$ ipython --no-banner

In [1]: import numpy as np

In [2]: import numpy.linalg as la

In [3]: np.set_printoptions(suppress=True, linewidth=200)

In [4]: M = np.load("block9.npy")

In [5]: print(M)
[[ 3  2  3  2  3  2]
 [ 2 -2  2 -2  2 -2]
 [-3  0 -3  0 -3  0]
 [ 3  2  3  2  3  2]
 [ 2 -2  2 -2  2 -2]
 [-3  0 -3  0 -3  0]]

In [6]: U, sigma, Vh = la.svd(M)

In [7]: print(sigma.round(2) + 0)
[11.56  6.81  0.    0.    0.    0.  ]

In [8]: np.argmax(sigma[:-1] / (sigma[1:] + 1e-6)) + 1
Out[8]: np.int64(2)

In [9]: M2 = U[:, :2] @ np.diag(sigma[:2]) @ Vh[:2]

In [10]: print(round(float(la.norm(M - M2, 2)), 2), np.round(sigma[2], 2))
0.0 0.0

In [11]: E = np.load("m.npy")

In [12]: print(E)
[[ 0  0  0]
 [ 0  0  0]
 [ 2 -1 -2]
 [ 2  2  1]
 [ 0  0  0]
 [ 2  2  1]
 [ 2  2  1]
 [ 5  0  0]
 [ 3 -2 -1]
 [ 2  2  1]
 [ 0  0  0]]

In [13]: C = E[[9, 10]].astype(float)

In [14]: for _ in range(4):
    ...:     labels = la.norm(E[:, None] - C, axis=-1).argmin(axis=1)
    ...:     C = np.array([E[labels == j].mean(axis=0) for j in range(2)])
    ...: 

In [15]: labels
Out[15]: array([1, 1, 1, 0, 1, 0, 0, 0, 1, 0, 1])

In [16]: np.abs(C[1] - C[0]).argmax()
Out[16]: np.int64(1)

In [17]: P = E @ la.solve(E.T @ E, E.T)

In [18]: np.round(la.eigvalsh(P), 2) + 0
Out[18]: array([0., 0., 0., 0., 0., 0., 0., 0., 1., 1., 1.])

In [19]: np.round(np.diag(P), 2)
Out[19]: array([0.  , 0.  , 1.  , 0.22, 0.  , 0.22, 0.22, 0.56, 0.56, 0.22, 0.  ])

In [20]: np.allclose(P @ P, P)
Out[20]: True

In [21]: vec = np.array([2, 0, 0])

In [22]: target = E @ vec

In [23]: np.round(la.lstsq(E, target)[0], 2) + 0
Out[23]: array([2., 0., 0.])

In [24]: rng = np.random.default_rng(28958)

In [25]: target = target + 0.1 * rng.normal(size=11)

In [26]: target.round(2)
Out[26]: array([ 0.14,  0.03,  3.9 ,  3.98,  0.01,  3.83,  3.87,  9.95,  6.  ,  4.1 , -0.08])

In [27]: c, *_ = la.lstsq(E, target)

In [28]: c.round(2)
Out[28]: array([ 1.99, -0.05,  0.06])

In [29]: c.round()
Out[29]: array([ 2., -0.,  0.])

In [30]: [round(float(la.norm(la.solve(E.T @ E + lam * np.eye(3), E.T @ target))), 2) for lam in (0, 1, 10, 100)]
Out[30]: [1.99, 1.95, 1.67, 0.7]

In [31]: Q, r_ = la.qr(E)

In [32]: r_.round(2)
Out[32]: 
array([[-7.35, -1.09, -0.14],
       [ 0.  , -4.45, -2.66],
       [ 0.  ,  0.  ,  1.38]])

In [33]: W0 = np.loadtxt("arr.csv", delimiter=",")

In [34]: W0
Out[34]: 
array([[-4.59, -3.1 ,  4.35, -1.58],
       [ 4.71,  3.3 , -4.8 ,  1.55],
       [ 5.61,  3.43, -5.39,  1.7 ],
       [-3.4 , -2.38,  3.57, -1.16],
       [ 2.94,  1.91, -2.87,  0.91],
       [ 1.07,  0.84, -1.17,  0.32],
       [-2.99, -2.07,  3.18, -1.04],
       [-0.04, -0.02,  0.2 , -0.14],
       [-3.72, -2.65,  3.82, -1.25],
       [ 0.37,  0.14, -0.1 ,  0.11],
       [ 1.03,  0.6 , -0.95,  0.35],
       [-2.34, -1.59,  2.2 , -0.64],
       [-4.76, -3.2 ,  4.81, -1.59],
       [-2.02, -1.48,  2.25, -0.76],
       [-0.13, -0.03,  0.12,  0.21],
       [-0.54, -0.3 ,  0.6 , -0.25],
       [-0.07, -0.21,  0.15, -0.2 ]])

In [35]: rk = la.matrix_rank(M)

In [36]: print(rk)
2

In [37]: null = la.svd(M)[2][rk:].T

In [38]: [int(la.matrix_rank(M[:i])) for i in range(1, len(M) + 1)]
Out[38]: [1, 2, 2, 2, 2, 2]

In [39]: la.matrix_rank(M.T @ M), la.matrix_rank(M @ M.T)
Out[39]: (np.int64(2), np.int64(2))

In [40]: [int(la.matrix_rank(M[:, :j + 1])) for j in range(6)]
Out[40]: [1, 2, 2, 2, 2, 2]

In [41]: X = np.load("out13.npy")

In [42]: print(X)
[[1 1 3]
 [1 3 2]
 [3 2 3]]

In [43]: ev, V = la.eigh(X)

In [44]: vec = np.array([1, 0, 2])

In [45]: print(np.round(V * np.abs(ev) @ V.T, 2))
[[2.48 1.2  1.85]
 [1.2  3.03 1.85]
 [1.85 1.85 3.89]]

In [46]: (np.sign(V[:, -1].round(6)) == np.sign(V[0, -1].round(6))).astype(int)
Out[46]: array([1, 1, 1])

In [47]: vec @ X @ vec
Out[47]: np.int64(25)

In [48]: print(vec @ X @ vec / (vec @ vec), round(ev[0], 2), round(ev[-1], 2))
5.0 -1.2 6.54

In [49]: Q, _ = la.qr(np.array([[0.4, 2.1, 0.6, 1.3],
    ...:     [1.0, -1.4, 0.3, -0.9],
    ...:     [-0.3, -0.1, -0.3, -0.2],
    ...:     [1.2, -1.7, 2.0, -0.8]]))

In [50]: J = -1 * Q

In [51]: J.round(2)
Out[51]: 
array([[ 0.24, -0.95,  0.02,  0.19],
       [ 0.61,  0.17, -0.76,  0.13],
       [-0.18,  0.15,  0.06,  0.97],
       [ 0.73,  0.21,  0.64,  0.07]])

In [52]: P = np.triu(np.array([[2, 5, 4, -4], [0, 2, 3, 5], [5, 3, 2, 3], [0, 5, -4, -1]]), 1) + np.eye(4)

In [53]: M2 = P @ J @ la.inv(P)

In [54]: la.matrix_rank(M2)
Out[54]: np.int64(4)

In [55]: round(la.det(M2), 2)
Out[55]: np.float64(-1.0)

In [56]: np.round(np.poly(M2), 2) + 0
Out[56]: array([ 1.  , -0.54,  0.  ,  0.54, -1.  ])

In [57]: M2 = np.array([[-2, -5], [5, 4], [4, -3], [-3, -4]])

In [58]: la.matrix_rank(np.vstack([J, M2.T]))
Out[58]: np.int64(4)

In [59]: np.round(np.einsum("ik,kj->ij", J, M2), 2)
Out[59]: 
array([[-5.75, -5.83],
       [-3.82, -0.61],
       [-1.58, -2.54],
       [ 1.97, -5.02]])

In [60]: np.round(np.einsum("ik,kj->ji", J, M2), 2)
Out[60]: 
array([[-5.75, -3.82, -1.58,  1.97],
       [-5.83, -0.61, -2.54, -5.02]])

In [61]: Q = J.astype(float).copy()

In [62]: for j in range(4):
    ...:     Q[:, j] -= Q[:, :j] @ (Q[:, :j].T @ Q[:, j])
    ...:     Q[:, j] /= la.norm(Q[:, j])
    ...: 

In [63]: np.round(Q.T @ J, 2) + 0
Out[63]: 
array([[1., 0., 0., 0.],
       [0., 1., 0., 0.],
       [0., 0., 1., 0.],
       [0., 0., 0., 1.]])
